$ python -q
>>> import numpy as np
>>> np.set_printoptions(suppress=True, linewidth=120)
>>> def rnd(a):
...     return np.round(a, 2) + 0
... 
>>> arr = np.load("sample16.npy")
>>> print(arr)
[[-1.2  0.  -0.2]
 [-1.9 -1.3  0.9]
 [-0.3 -1.  -0.7]
 [ 2.4 -2.4  0.3]
 [ 0.9 -0.3  1.9]
 [-0.2 -0.6 -2.1]
 [ 1.  -0.4  0. ]
 [ 0.1  0.3  0.7]
 [-0.5  0.4  1.2]
 [-1.5 -0.5 -1.5]
 [-2.1  0.8 -0.1]
 [-0.7  1.2 -1. ]
 [-0.6  0.7  0. ]
 [ 0.9  0.5 -2.7]
 [-2.1 -0.3  0.6]
 [-0.5  0.1 -0.8]
 [ 0.4  1.1 -0.1]
 [ 0.5 -0.4  0.2]
 [-0.2  0.2  1.5]
 [-0.6 -0.5 -0.2]
 [-0.5 -0.4  0.2]
 [ 0.   0.2 -1.1]
 [ 1.   1.1  0. ]
 [ 1.6  0.2  0.4]
 [-0.3 -1.9  0.5]
 [ 0.2 -0.2 -1.6]
 [-0.8  0.8  0.1]
 [ 0.   0.3  0.3]
 [-0.2 -2.2 -0.3]
 [ 1.2  0.7  0.2]
 [-2.8  1.   0.6]]
>>> dist = np.linalg.norm(arr[:, None] - arr[None], axis=-1)
>>> print(dist.shape)
(31, 31)
>>> print(dist[17].round(6).argsort(kind="stable")[:4])
[17  6 27  7]
>>> print(dist.mean(axis=1).argmax())
3
>>> print((dist + 1e9 * np.eye(31)).round(6).argmin(axis=1))
[19 14 19  6 18 25 17 27 18 15 30 12 26 25  1 21 22  6  8 20 19 15 29 29 28 21 12  7 24 22 10]
>>> print(rnd(dist[:5, :5]))
[[0.   1.84 1.44 4.36 2.98]
 [1.84 0.   2.28 4.48 3.14]
 [1.44 2.28 0.   3.2  2.95]
 [4.36 4.48 3.2  0.   3.04]
 [2.98 3.14 2.95 3.04 0.  ]]
>>> print(np.linalg.matrix_rank(dist ** 2))
5
>>> F = np.load("w.npy")
>>> print(F)
[[-1.95  2.   -1.   -9.    8.    0.   -1.    6.  ]
 [ 4.    0.05 -6.    4.   -9.    8.    9.   -4.  ]
 [ 8.    6.    1.05  6.    8.   -7.    2.    5.  ]
 [ 4.    5.    0.    6.05 -3.    1.    1.   -4.  ]
 [ 5.   -8.    8.    8.   -2.95 -5.   -1.   -5.  ]
 [ 4.    5.   -6.   -6.    5.    6.05 -6.    1.  ]
 [ 2.    0.    9.   -1.    0.    7.    7.05 -2.  ]
 [-2.    2.   -1.   -9.    8.    0.   -1.    6.05]]
>>> left, sigma, vt = np.linalg.svd(F)
>>> print(np.argmax(sigma[:-1] / (sigma[1:] + 1e-6)) + 1)
7
>>> out = left[:, :7] @ np.diag(sigma[:7]) @ vt[:7]
>>> print(np.linalg.matrix_rank(F, rtol=0.05))
6
>>> print(rnd(out))
[[-1.95  2.   -1.   -9.    8.    0.   -1.    6.  ]
 [ 4.    0.05 -6.    4.   -9.    8.    9.   -4.  ]
 [ 8.    6.    1.05  6.    8.   -7.    2.    5.  ]
 [ 4.    5.    0.    6.05 -3.    1.    1.   -4.  ]
 [ 5.   -8.    8.    8.   -2.95 -5.   -1.   -5.  ]
 [ 4.    5.   -6.   -6.    5.    6.05 -6.    1.  ]
 [ 2.    0.    9.   -1.    0.    7.    7.05 -2.  ]
 [-2.    2.   -1.   -9.    8.    0.   -1.    6.05]]
